% python3 -q
>>> import numpy as np
>>> np.set_printoptions(suppress=True, linewidth=140)
>>> J = 2 * np.eye(12) + np.ones((12, 12))
>>> print(J)
[[3. 1. 1. 1. 1. 1. 1. 1. 1. 1. 1. 1.]
 [1. 3. 1. 1. 1. 1. 1. 1. 1. 1. 1. 1.]
 [1. 1. 3. 1. 1. 1. 1. 1. 1. 1. 1. 1.]
 [1. 1. 1. 3. 1. 1. 1. 1. 1. 1. 1. 1.]
 [1. 1. 1. 1. 3. 1. 1. 1. 1. 1. 1. 1.]
 [1. 1. 1. 1. 1. 3. 1. 1. 1. 1. 1. 1.]
 [1. 1. 1. 1. 1. 1. 3. 1. 1. 1. 1. 1.]
 [1. 1. 1. 1. 1. 1. 1. 3. 1. 1. 1. 1.]
 [1. 1. 1. 1. 1. 1. 1. 1. 3. 1. 1. 1.]
 [1. 1. 1. 1. 1. 1. 1. 1. 1. 3. 1. 1.]
 [1. 1. 1. 1. 1. 1. 1. 1. 1. 1. 3. 1.]
 [1. 1. 1. 1. 1. 1. 1. 1. 1. 1. 1. 3.]]
>>> # symmetric
>>> vec = np.array([8, 2, 0, 3, 2, 2, 5, 8, 1, 3, 0, 4])
>>> a = np.maximum(J @ vec, 0)
>>> print(np.tanh(J @ vec))
[1. 1. 1. 1. 1. 1. 1. 1. 1. 1. 1. 1.]
>>> print(np.flatnonzero(a > 1e-9))
[ 0  1  2  3  4  5  6  7  8  9 10 11]
>>> print(np.maximum(J @ vec, 0) - np.maximum(-J @ vec, 0))
[54. 42. 38. 44. 42. 42. 48. 54. 40. 44. 38. 46.]
>>> w, vecs = np.linalg.eigh(J)
>>> vec = np.array([2, 2, 2, -2, -1, 0, 2, 2, -3, -3, 0, -2])
>>> print(vec @ J @ vec)
95.0
>>> print(np.abs(J).sum(axis=1).max(), np.round(np.abs(w).max(), 3))
14.0 14.0
>>> rng = np.random.default_rng(338653)
>>> lab = rng.permutation(12)
>>> print(lab)
[ 2  0 11  7  6  4  3  9  1  8 10  5]
>>> out = J[lab][:, lab]
>>> print(np.diag(out))
[3. 3. 3. 3. 3. 3. 3. 3. 3. 3. 3. 3.]
>>> print(np.trace(out))
36.0
>>> print(np.round(np.linalg.det(out), 3), np.round(np.linalg.det(J[lab]), 3))
28672.0 28672.0
>>> print(np.allclose(out, J))
True
>>> O, _ = np.linalg.qr(np.array([[1.8, 1.3, 1.2, 0.2, -0.1, -1.2, -1.5, 0.9],
...     [0.8, -1.3, 0.3, 1.4, 1.1, -0.5, -0.7, 0.9],
...     [-0.4, -0.2, 0.6, 0.1, -0.1, -1.0, -0.7, 2.1],
...     [-0.1, 0.7, 1.2, 1.7, 0.2, -1.3, -1.2, 1.3],
...     [0.7, 0.9, -0.3, -0.1, 0.7, 1.9, -0.5, -0.3],
...     [0.2, -0.6, -0.3, 1.9, 0.9, -0.1, 0.0, -1.0],
...     [-0.5, -0.1, 0.7, -0.2, 1.1, 1.4, 1.9, -2.4],
...     [-0.9, -1.2, 0.6, -1.3, 0.5, 0.4, 0.4, -1.3]]))
>>> w = np.array([-3, -3, -2, 3, -3, 3, 1, -3])
>>> X = O @ np.diag(w) @ O.T
>>> print(X.round(3))
[[-1.835 -0.805  0.659 -1.407 -0.303 -0.07   0.458  0.973]
 [-0.805 -1.915 -1.016  1.367  0.041 -1.012  0.013 -0.545]
 [ 0.659 -1.016 -0.828 -0.244  0.751  1.935 -0.881  0.979]
 [-1.407  1.367 -0.244  0.261  0.2    0.84  -0.376 -1.301]
 [-0.303  0.041  0.751  0.2   -1.562 -0.259 -1.462  0.949]
 [-0.07  -1.012  1.935  0.84  -0.259  1.259 -0.236 -1.116]
 [ 0.458  0.013 -0.881 -0.376 -1.462 -0.236 -1.431 -0.701]
 [ 0.973 -0.545  0.979 -1.301  0.949 -1.116 -0.701 -0.949]]
>>> # symmetric, so the eigenvalues are real
>>> O, Rm = np.linalg.qr(X)
>>> print(np.allclose(Rm.T @ Rm, X.T @ X))
True
>>> print(np.round(np.abs(np.diag(Rm)), 3))
[2.772 2.922 2.863 2.477 2.401 2.808 1.756 2.144]
